>>> import numpy as np
>>> import numpy.linalg as la
>>> np.set_printoptions(suppress=True, linewidth=200)
>>> data = np.array([[0, 1, 1, 1, 1],
...     [1, 0, 0, 1, 1],
...     [1, 0, 0, 1, 0],
...     [1, 1, 1, 0, 0],
...     [1, 1, 0, 0, 0]])
>>> vals, evecs = la.eigh(data)
>>> x0 = np.array([2, 1, 0, 3, 1])
>>> np.round(evecs * np.maximum(vals, 0) @ evecs.T, 2)
array([[0.92, 0.77, 0.58, 0.77, 0.58],
       [0.77, 0.73, 0.35, 0.56, 0.62],
       [0.58, 0.35, 0.58, 0.62, 0.14],
       [0.77, 0.56, 0.62, 0.73, 0.35],
       [0.58, 0.62, 0.14, 0.35, 0.58]])
>>> M = np.load("mat.npy")
>>> print(M)
[[ 4  5  6  7  8  9 10 11]
 [12 13 14 15 16 17 18 19]
 [20 21 22 23 24 25 26 27]
 [28 29 30 31 32 33 34 35]
 [36 37 38 39 40 41 42 43]
 [44 45 46 47 48 49 50 51]
 [52 53 54 55 56 57 58 59]
 [60 61 62 63 64 65 66 67]
 [68 69 70 71 72 73 74 75]
 [76 77 78 79 80 81 82 83]]
>>> other = np.array([[-2, 4, 2],
...     [-1, 4, 0],
...     [3, 2, 2],
...     [5, 1, 2],
...     [-3, 4, -5],
...     [4, 3, 4],
...     [1, -5, 3],
...     [-1, 1, 5]])
>>> M @ other
array([[  51,   75,  115],
       [  99,  187,  219],
       [ 147,  299,  323],
       [ 195,  411,  427],
       [ 243,  523,  531],
       [ 291,  635,  635],
       [ 339,  747,  739],
       [ 387,  859,  843],
       [ 435,  971,  947],
       [ 483, 1083, 1051]])
>>> print(la.matrix_rank(np.vstack([M, other.T])))
5
>>> other @ M
Traceback (most recent call last):
  File "<python-input-12>", line 1, in <module>
    other @ M
    ~~~~~~^~~
ValueError: matmul: Input operand 1 has a mismatch in its core dimension 0, with gufunc signature (n?,k),(k,m?)->(n?,m?) (size 10 is different from 3)
>>> np.einsum("ik,kj->ij", M, other)
array([[  51,   75,  115],
       [  99,  187,  219],
       [ 147,  299,  323],
       [ 195,  411,  427],
       [ 243,  523,  531],
       [ 291,  635,  635],
       [ 339,  747,  739],
       [ 387,  859,  843],
       [ 435,  971,  947],
       [ 483, 1083, 1051]])
>>> np.einsum("ij->j", M)
array([400, 410, 420, 430, 440, 450, 460, 470])
>>> U, sig, Vt = la.svd(M, full_matrices=False)
>>> np.allclose(U * sig @ Vt, M)
True
>>> np.round(U.T @ U, 2) + 0
array([[1., 0., 0., 0., 0., 0., 0., 0.],
       [0., 1., 0., 0., 0., 0., 0., 0.],
       [0., 0., 1., 0., 0., 0., 0., 0.],
       [0., 0., 0., 1., 0., 0., 0., 0.],
       [0., 0., 0., 0., 1., 0., 0., 0.],
       [0., 0., 0., 0., 0., 1., 0., 0.],
       [0., 0., 0., 0., 0., 0., 1., 0.],
       [0., 0., 0., 0., 0., 0., 0., 1.]])
>>> np.abs(U[:, 0]).round(6).argmax()
np.int64(9)
>>> round(np.sqrt((sig ** 2).sum()), 2), round(float(la.norm(M)), 2)
(np.float64(440.5), 440.5)
>>> U.shape, sig.shape, Vt.shape
((10, 8), (8,), (8, 8))
>>> np.round(Vt @ Vt.T, 2) + 0
array([[1., 0., 0., 0., 0., 0., 0., 0.],
       [0., 1., 0., 0., 0., 0., 0., 0.],
       [0., 0., 1., 0., 0., 0., 0., 0.],
       [0., 0., 0., 1., 0., 0., 0., 0.],
       [0., 0., 0., 0., 1., 0., 0., 0.],
       [0., 0., 0., 0., 0., 1., 0., 0.],
       [0., 0., 0., 0., 0., 0., 1., 0.],
       [0., 0., 0., 0., 0., 0., 0., 1.]])
>>> np.round(sig / sig[0], 2) + 0
array([1.  , 0.02, 0.  , 0.  , 0.  , 0.  , 0.  , 0.  ])
>>> round(la.norm(M, 2) / la.norm(M), 2)
np.float64(1.0)
>>> np.argsort(-la.norm(M, axis=0).round(6), kind="stable")[:3]
array([7, 6, 5])
>>> [round(float(x), 2) for x in la.svd(M, compute_uv=False)[:3]]
[440.4, 9.56, 0.0]
>>> rng = np.random.default_rng(70)
>>> other = M + rng.integers(-2, 3, (10, 2)) @ rng.integers(-2, 3, (2, 8))
>>> other
array([[ 2,  4,  6,  7,  9,  6,  7, 11],
       [14, 14, 14, 15, 15, 20, 21, 19],
       [20, 24, 22, 25, 23, 26, 25, 31],
       [32, 31, 30, 31, 30, 39, 40, 35],
       [35, 32, 38, 36, 42, 38, 42, 37],
       [44, 45, 46, 47, 48, 49, 50, 51],
       [51, 54, 54, 56, 56, 56, 56, 61],
       [57, 61, 62, 64, 65, 61, 61, 69],
       [71, 72, 70, 72, 70, 78, 78, 77],
       [76, 80, 78, 81, 79, 82, 81, 87]])
>>> np.round(la.svd(other - M, compute_uv=False), 2) + 0
array([16.79, 12.08,  0.  ,  0.  ,  0.  ,  0.  ,  0.  ,  0.  ])
>>> other - M
array([[-2, -1,  0,  0,  1, -3, -3,  0],
       [ 2,  1,  0,  0, -1,  3,  3,  0],
       [ 0,  3,  0,  2, -1,  1, -1,  4],
       [ 4,  2,  0,  0, -2,  6,  6,  0],
       [-1, -5,  0, -3,  2, -3,  0, -6],
       [ 0,  0,  0,  0,  0,  0,  0,  0],
       [-1,  1,  0,  1,  0, -1, -2,  2],
       [-3,  0,  0,  1,  1, -4, -5,  2],
       [ 3,  3,  0,  1, -2,  5,  4,  2],
       [ 0,  3,  0,  2, -1,  1, -1,  4]])
